>>> import numpy as np
>>> import numpy.linalg as la
>>> np.set_printoptions(precision=3, suppress=True, linewidth=120)
>>> rd = lambda a: np.round(a, 3) + 0
>>> Y = np.array([[0, -2, -3], [3, -2, 0], [2, -3, -2]])
>>> mat = np.tril(Y)
>>> mat
array([[ 0,  0,  0],
       [ 3, -2,  0],
       [ 2, -3, -2]])
>>> la.matrix_rank(mat - mat[0, 0] * np.eye(3))
np.int64(2)
>>> rd(np.sort(la.eigvals(mat)))
array([-2., -2.,  0.])
>>> [int(la.matrix_rank(la.matrix_power(mat, p))) for p in range(1, 4)]
[2, 2, 2]
>>> Y = np.array([[0, 3, 1], [4, 1, 4], [3, 1, 5]])
>>> np.einsum("ik,kj->ij", mat, Y)
array([[  0,   0,   0],
       [ -8,   7,  -5],
       [-18,   1, -20]])
>>> np.einsum("ij->j", mat)
array([ 5, -5, -2])
>>> la.matrix_rank(np.vstack([mat, Y.T]))
np.int64(3)
>>> np.einsum("ij,ij->i", mat, mat)
array([ 0, 13, 17])
>>> np.vstack([mat, Y.T]).shape
(6, 3)
>>> rd(la.norm(mat, axis=1))
array([0.   , 3.606, 4.123])
>>> rd(la.norm(mat[0] - mat[2]))
np.float64(4.123)
>>> rd(la.norm(mat, 2))
np.float64(5.212)
>>> Y = np.array([[9, -5], [0, 8]])
>>> W2 = np.kron(Y, mat)
>>> rd(la.norm(W2, 2)), rd(la.norm(Y, 2) * la.norm(mat, 2))
(np.float64(59.467), np.float64(59.467))
>>> rng = np.random.default_rng(86)
>>> A = rng.normal(size=(16, 7)) + 10 * np.array([1, 1, 2, 3, 0, 1, 1])
>>> rd(A)
array([[ 8.352,  9.745, 20.671, 30.723, -0.809, 10.51 , 10.395],
       [10.11 , 10.224, 18.655, 29.864, -0.218, 11.602, 10.093],
       [ 7.549, 11.19 , 21.687, 29.965,  1.732, 10.911, 10.107],
       [ 8.377,  8.946, 20.021, 30.226,  0.033,  9.045,  8.902],
       [10.405, 11.425, 20.601, 29.423,  0.711, 10.354,  9.76 ],
       [10.82 ,  9.079, 19.641, 30.506, -0.234, 12.777, 11.341],
       [11.413, 10.799, 20.021, 29.056, -0.318,  9.618,  8.342],
       [11.504, 10.697, 18.551, 30.273,  0.706, 10.396,  9.765],
       [10.235, 10.312, 19.548, 29.841, -0.543,  8.472, 11.42 ],
       [ 9.737,  9.276, 18.68 , 28.35 ,  0.203, 10.263,  9.472],
       [10.562, 10.762, 18.912, 30.379,  1.322,  9.696, 11.244],
       [ 8.447, 11.403, 19.703, 31.621, -0.627,  9.24 ,  8.907],
       [ 9.749,  9.167, 21.915, 29.45 , -0.268,  9.524,  9.849],
       [ 8.523, 12.4  , 18.519, 30.314,  0.05 ,  9.452, 12.565],
       [ 9.466,  9.884, 17.682, 29.896, -0.091,  8.734,  9.14 ],
       [ 9.937, 10.387, 19.678, 30.333,  0.305,  8.876,  9.061]])
>>> Xc = A - A.mean(axis=1)
Traceback (most recent call last):
  File "<python-input-25>", line 1, in <module>
    Xc = A - A.mean(axis=1)
         ~~^~~~~~~~~~~~~~~~
ValueError: operands could not be broadcast together with shapes (16,7) (16,) 
>>> Xc = A - A.mean(axis=0)
>>> Uu, s, Vt = la.svd(Xc, full_matrices=False)
>>> (np.sign(Uu[:, 0]) == np.sign(Uu[0, 0])).astype(int)
array([1, 0, 1, 1, 0, 0, 0, 0, 0, 0, 0, 1, 1, 0, 0, 1])
>>> np.abs(Vt[0]).argmax()
np.int64(0)
>>> rd(s)
array([5.236, 4.979, 4.804, 3.6  , 3.093, 2.698, 1.998])
>>> rd((s ** 2).sum() ** 2 / (s ** 4).sum())
np.float64(5.343)
>>> idx = A[:, 5] > np.median(A[:, 5])
>>> r0 = A[idx].mean(axis=0) - A[~idx].mean(axis=0)
>>> ((A - A.mean(axis=0)) @ r0 > 0).astype(int)
array([1, 1, 1, 0, 1, 1, 0, 1, 0, 1, 1, 0, 0, 0, 0, 0])
>>> (((A - A.mean(axis=0)) @ r0 > 0) == idx).mean()
np.float64(1.0)
>>> idx.astype(int)
array([1, 1, 1, 0, 1, 1, 0, 1, 0, 1, 1, 0, 0, 0, 0, 0])
>>> Xc = A - A.mean(axis=0)
>>> evecs = la.svd(Xc)[2][:1]
>>> Y = Xc - Xc @ evecs.T @ evecs
>>> la.norm(Y, axis=1).round(6).argmax()
np.int64(13)
>>> rd(la.norm(Y) / la.norm(Xc))
np.float64(0.865)
>>> Y = np.c_[A[:, :3] @ np.array([[3, 7, -1], [-5, 8, -4], [-5, -3, 0]]), np.array([3, -8, -5, -3, 9, -1, 8, 4, 5, -2, -1, 2, -3, 6, 4, 7])]
>>> rd(Y)
array([[-127.025,   74.415,  -47.334,    3.   ],
       [-114.064,   96.596,  -51.005,   -8.   ],
       [-141.739,   77.299,  -52.308,   -5.   ],
       [-119.708,   70.144,  -44.162,   -3.   ],
       [-128.918,  102.433,  -56.106,    9.   ],
       [-111.142,   89.447,  -47.136,   -1.   ],
       [-119.86 ,  106.221,  -54.609,    8.   ],
       [-111.729,  110.446,  -54.291,    4.   ],
       [-118.594,   95.495,  -51.482,    5.   ],
       [-110.567,   86.334,  -46.843,   -2.   ],
       [-116.685,  103.292,  -53.61 ,   -1.   ],
       [-130.188,   91.242,  -54.058,    2.   ],
       [-126.163,   75.83 ,  -46.416,   -3.   ],
       [-129.028,  103.303,  -58.123,    6.   ],
       [-109.431,   92.285,  -49.001,    4.   ],
       [-120.515,   93.627,  -51.487,    7.   ]])
>>> la.matrix_rank(Y)
np.int64(4)
>>> rd(la.norm(Y - A @ la.lstsq(A, Y)[0], axis=0))
array([ 0.   ,  0.   ,  0.   , 12.785])
>>> rd(la.lstsq(A, Y[:, 0])[0])
array([ 3., -5., -5.,  0.,  0.,  0.,  0.])
>>> la.matrix_rank(np.c_[A, Y])
np.int64(8)
>>> W0 = np.load("block4.npy")
>>> W0
array([[ -1,  -2,   2,  -2,   0],
       [ -3,  -4,   4,  -3,  -2],
       [ -2,  -3,   4,  -1,  -4],
       [ -4,  -2,   3,  -3,  -6],
       [ -6,  -2,   1,  -2,  -7],
       [ -4,  -2,   2,  -4,  -6],
       [ -3,  -3,   2,  -5,  -5],
       [ -1,  -1,   2,  -4,  -3],
       [ -3,  -1,   4,  -4,  -1],
       [ -4,  -1,   6,  -3,   0],
       [ -3,  -2,   6,  -4,  -2],
       [ -1,  -3,   8,  -2,   0],
       [  0,  -3,   7,  -4,   1],
       [ -2,  -2,   8,  -2,  -1],
       [  0,  -4,   7,  -4,  -1],
       [  1,  -5,   6,  -6,   0],
       [  0,  -3,   6,  -7,  -1],
       [  0,  -2,   4,  -9,  -2],
       [  1,  -2,   2, -11,  -4],
       [ -1,  -1,   3, -11,  -4],
       [  0,  -3,   5, -11,  -2],
       [  1,  -5,   3, -10,  -2],
       [ -1,  -4,   2, -11,  -3],
       [ -3,  -3,   3, -10,  -4],
       [ -4,  -2,   5, -12,  -2],
       [ -4,   0,   5, -12,   0],
       [ -4,  -2,   3, -12,  -1],
       [ -3,  -1,   5, -11,  -2]])
>>> r0 = np.array([1, -1])
>>> np.cross(mat[1, :3], mat[2, :3])
array([ 4,  6, -5])
>>> np.array([np.convolve(row, r0, "same") for row in mat])
array([[ 0,  0,  0],
       [ 3, -5,  2],
       [ 2, -5,  1]])
>>> np.convolve(mat[1], r0)
array([ 3, -5,  2,  0])
>>> X = np.load("out2.npy")
>>> X
array([[ 1.952,  0.92 ,  2.01 , -0.994,  0.988,  2.007,  1.008],
       [ 1.955,  1.043,  2.033, -1.035,  0.913,  2.058,  1.068],
       [ 1.919,  1.005,  2.011, -1.087,  0.953,  2.01 ,  1.032],
       [-2.073, -0.043, -1.904,  1.049, -1.097,  2.037, -1.02 ],
       [-1.963,  0.071, -1.94 ,  1.   , -0.985,  1.999, -1.016],
       [-2.045,  0.046, -2.018,  1.063, -1.026,  1.991, -1.015],
       [-1.075, -0.005, -0.02 ,  1.012,  2.071, -1.1  , -2.015],
       [-1.017, -0.029, -0.044,  0.932,  1.969, -0.931, -2.016],
       [-0.954, -0.121, -0.031,  1.068,  1.956, -1.125, -1.972]])
>>> W1 = np.array([[1, 2, 3, 1, 0],
...     [1, 1, 3, 2, 0],
...     [3, 1, 2, 3, 0],
...     [2, 3, 1, 0, 0],
...     [2, 0, 0, 3, 3],
...     [1, 3, 1, 2, 1],
...     [2, 2, 2, 3, 1]])
>>> b = np.array([-1, 2, -1, 2, 0])
>>> act = np.maximum(A @ W1 + b, 0)
>>> la.matrix_rank(act)
np.int64(5)
>>> (act > 0).astype(int)
array([[1, 1, 1, 1, 1],
       [1, 1, 1, 1, 1],
       [1, 1, 1, 1, 1],
       [1, 1, 1, 1, 1],
       [1, 1, 1, 1, 1],
       [1, 1, 1, 1, 1],
       [1, 1, 1, 1, 1],
       [1, 1, 1, 1, 1],
       [1, 1, 1, 1, 1],
       [1, 1, 1, 1, 1],
       [1, 1, 1, 1, 1],
       [1, 1, 1, 1, 1],
       [1, 1, 1, 1, 1],
       [1, 1, 1, 1, 1],
       [1, 1, 1, 1, 1],
       [1, 1, 1, 1, 1]])
>>> W2 = np.array([[2, 1], [1, -3], [2, 0], [2, 0], [2, -3]])
>>> W1 @ W2
array([[ 12,  -5],
       [ 13,  -2],
       [ 17,   0],
       [  9,  -7],
       [ 16,  -7],
       [ 13, -11],
       [ 18,  -7]])
>>> (act @ W2).round(6).argmax(axis=1)
array([0, 0, 0, 0, 0, 0, 0, 0, 0, 0, 0, 0, 0, 0, 0, 0])
>>> Y = np.c_[X[:, :6] @ np.array([[4, 7, 0, 9, 0, 4],
...     [6, 3, 5, 1, 6, 2],
...     [9, 2, 4, 2, 8, 8],
...     [3, 5, 9, 2, 0, 6],
...     [3, 4, 3, 6, 5, 8],
...     [3, 7, 5, 2, 0, 5]]), np.array([1, 1, 0, 1, 1, 0, 0, 1, 0])]
>>> rd(Y)
array([[ 37.421,  33.475,  16.693,  30.462,  26.54 ,  37.703,   1.   ],
       [ 38.183,  33.763,  17.061,  30.228,  27.087,  37.554,   1.   ],
       [ 37.433,  32.917,  16.195,  29.862,  26.883,  36.926,   0.   ],
       [-19.719,  -3.332,   8.504, -22.918, -20.975, -15.907,   1.   ],
       [-18.844,  -2.355,   8.635, -21.388, -20.019, -15.115,   1.   ],
       [-19.982,  -3.065,   8.602, -22.443, -20.998, -16.107,   0.   ],
       [  1.439,  -1.936,   9.716,   2.53 ,  10.165,  12.67 ,   0.   ],
       [  1.272,  -1.275,   9.319,   2.546,   9.319,  12.211,   1.   ],
       [  0.876,  -1.814,   9.126,   2.853,   8.806,  12.125,   0.   ]])
>>> la.matrix_rank(np.c_[X, Y])
np.int64(8)
>>> rd(la.norm(la.qr(X)[0].T @ Y, axis=0) ** 2 / ((Y ** 2).sum(axis=0) + 1e-12))
array([1.   , 1.   , 1.   , 1.   , 1.   , 1.   , 0.781])
>>> rd(la.lstsq(X, Y[:, 0])[0])
array([4., 6., 9., 3., 3., 3., 0.])
>>> O, evecs = la.qr(Y[:, :5])[0], la.qr(Y[:, 5:])[0]
>>> s = la.svd(O.T @ evecs, compute_uv=False)
>>> rd(la.norm(O @ O.T - evecs @ evecs.T, 2))
np.float64(1.0)
>>> Y = np.array([[1, -2], [-1, 2], [-2, 1], [2, -1], [0, -2], [-1, 1], [0, -2]])
>>> np.vstack([X, Y.T]).shape
(11, 7)
>>> la.matrix_rank(np.vstack([X, Y.T]))
np.int64(7)
>>> la.matrix_rank(X, rtol=0.1)
np.int64(3)
>>> arr = np.array([[4, 0, 3, 0, 0],
...     [0, 2, 0, 0, 0],
...     [1, 0, 4, 0, 0],
...     [0, 0, 0, -5, 3],
...     [0, 0, 0, -5, -5]])
>>> Y = arr / la.norm(arr, axis=1, keepdims=True)
>>> cov = Y @ Y.T
>>> (np.abs(cov) > 0.9).astype(int)
array([[1, 0, 0, 0, 0],
       [0, 1, 0, 0, 0],
       [0, 0, 1, 0, 0],
       [0, 0, 0, 1, 0],
       [0, 0, 0, 0, 1]])
>>> rd(la.norm(Y, axis=1))
array([1., 1., 1., 1., 1.])
>>> rd(cov)
array([[1.   , 0.   , 0.776, 0.   , 0.   ],
       [0.   , 1.   , 0.   , 0.   , 0.   ],
       [0.776, 0.   , 1.   , 0.   , 0.   ],
       [0.   , 0.   , 0.   , 1.   , 0.243],
       [0.   , 0.   , 0.   , 0.243, 1.   ]])
>>> np.degrees(np.arccos(np.clip(cov[3, 0], -1, 1)))
np.float64(90.0)
>>> (cov - 2 * np.eye(5)).round(6).argmax(axis=1)
array([2, 0, 0, 4, 3])
>>> idx = rng.permutation(5)
>>> Y = arr[:, idx] * rng.choice([-1, 1], 5)
>>> Y
array([[ 0, -4,  0,  0,  3],
       [ 0,  0,  0,  2,  0],
       [ 0, -1,  0,  0,  4],
       [ 5,  0,  3,  0,  0],
       [ 5,  0, -5,  0,  0]])
>>> Uu, _, Vt = la.svd(arr.T @ Y)
>>> rd(Uu @ Vt)
array([[ 0., -1.,  0.,  0.,  0.],
       [ 0.,  0.,  0.,  1.,  0.],
       [ 0.,  0.,  0.,  0.,  1.],
       [-1.,  0.,  0.,  0.,  0.],
       [ 0.,  0.,  1.,  0.,  0.]])
>>> idx
array([3, 0, 4, 1, 2])
>>> idx = rng.permutation(5)
>>> idx
array([0, 1, 3, 2, 4])
>>> Y = arr[idx][:, idx]
>>> rd(la.det(Y)), rd(la.det(arr[idx]))
(np.float64(1040.0), np.float64(-1040.0))
>>> np.diag(Y)
array([ 4,  2, -5,  4, -5])
>>> np.allclose(Y, arr)
False
>>> Y = la.inv(arr)
>>> rd(arr @ Y)
array([[1., 0., 0., 0., 0.],
       [0., 1., 0., 0., 0.],
       [0., 0., 1., 0., 0.],
       [0., 0., 0., 1., 0.],
       [0., 0., 0., 0., 1.]])
>>> np.allclose(Y, arr.T)
False
>>> rd(Y)
array([[ 0.308,  0.   , -0.231,  0.   ,  0.   ],
       [ 0.   ,  0.5  ,  0.   ,  0.   ,  0.   ],
       [-0.077,  0.   ,  0.308,  0.   ,  0.   ],
       [ 0.   ,  0.   ,  0.   , -0.125, -0.075],
       [ 0.   ,  0.   ,  0.   ,  0.125, -0.125]])
>>> (np.abs(Y) > 1e-9).astype(int)
array([[1, 0, 1, 0, 0],
       [0, 1, 0, 0, 0],
       [1, 0, 1, 0, 0],
       [0, 0, 0, 1, 1],
       [0, 0, 0, 1, 1]])
>>> rd(la.cond(arr))
np.float64(3.702)
>>> feats = np.load("arr.npy")
>>> feats
array([[ 0,  0,  0, 16,  9],
       [10, 11,  0,  0,  0],
       [ 2,  3,  0,  0,  0],
       [ 4,  5,  0,  0,  0],
       [ 0,  0,  0,  8,  6],
       [ 6,  7,  0,  0,  0],
       [ 0,  0,  0,  0,  3],
       [ 8,  9,  0,  0,  0],
       [ 0,  0,  0, 13,  8],
       [ 2,  3,  0,  0,  0],
       [ 0,  1,  0,  0,  1],
       [ 0,  0,  0, 15,  8],
       [ 4,  5,  0,  0,  0],
       [ 0,  0,  0,  5,  5],
       [ 4,  5,  0,  0,  0],
       [ 0,  0,  0, 17,  9],
       [ 0,  0,  0,  6,  4],
       [ 0,  0,  0,  0,  3]])
>>> Uu, s, Vt = la.svd(feats, full_matrices=False)
>>> rd(np.sqrt((s ** 2).sum())), rd(la.norm(feats))
(np.float64(45.288), np.float64(45.288))
>>> rd(s / s[0])
array([1.   , 0.648, 0.119, 0.028, 0.   ])
>>> np.abs(Uu[:, 0]).round(6).argmax()
np.int64(15)
>>> rd(Uu.T @ Uu)
array([[1., 0., 0., 0., 0.],
       [0., 1., 0., 0., 0.],
       [0., 0., 1., 0., 0.],
       [0., 0., 0., 1., 0.],
       [0., 0., 0., 0., 1.]])
>>> rd(s)
array([37.814, 24.491,  4.488,  1.076,  0.   ])
>>> np.allclose(Uu * s @ Vt, feats)
True
